>>> import numpy as np
>>> from numpy import linalg as LA
>>> np.set_printoptions(precision=2, suppress=True, linewidth=160, sign=" ")
>>> data = np.load("test18.npy")
>>> data
array([[ 2,  2,  1],
       [ 1,  0,  2],
       [ 5,  2,  7]])
>>> U, sv, Vt = LA.svd(data, full_matrices=False)
>>> np.round(U.T @ U, 2) + 0
array([[ 1.,  0.,  0.],
       [ 0.,  1.,  0.],
       [ 0.,  0.,  1.]])
>>> np.allclose(U * sv @ Vt, data)
True
>>> (sv > 1e-8).sum()
np.int64(2)
>>> np.abs(Vt[0])
array([ 0.58,  0.25,  0.77])
>>> proj = np.triu(np.array([[-1, 0, -2], [3, 2, 3], [-2, 0, -3]]), 1) + np.eye(3)
>>> out = proj @ data @ LA.inv(proj)
>>> print(proj @ data - data @ proj)
[[-10.  -4. -16.]
 [ 15.   6.  23.]
 [  0.   0.   4.]]
>>> np.round(np.poly(out), 2) + 0
array([ 1., -9.,  3.,  0.])
>>> rng = np.random.default_rng(37453)
>>> lab = rng.permutation(3)
>>> print(lab)
[ 0  1  2]
>>> out = data[lab][:, lab]
>>> np.trace(out)
np.int64(9)
>>> out
array([[ 2,  2,  1],
       [ 1,  0,  2],
       [ 5,  2,  7]])
>>> X = np.load("run5.npy")
>>> print(X)
[[-1 -5 -3]
 [ 0  0  0]]
>>> # rows and columns are dependent
>>> r0 = np.array([-1, 2])
>>> np.correlate(X[0], X[1], "full")
array([ 0,  0,  0,  0,  0])
>>> print(np.array([np.convolve(row, r0, "same") for row in X]))
[[ 1  3 -7]
 [ 0  0  0]]
>>> K = np.load("a.npy")
>>> K
array([[ 1,  0,  0],
       [ 2,  1,  0],
       [ 3,  3,  1]])
>>> # triangular, det is the product of the diagonal
>>> proj = np.triu(np.array([[2, 1, 2], [0, 2, 0], [1, 0, 3]]), 1) + np.eye(3)
>>> out = proj @ K @ LA.inv(proj)
>>> print(out)
[[  9.  -2. -16.]
 [  2.  -1.  -4.]
 [  3.   0.  -5.]]
>>> proj @ K - K @ proj
array([[ 8.,  6.,  0.],
       [ 0., -2., -4.],
       [ 0., -3., -6.]])
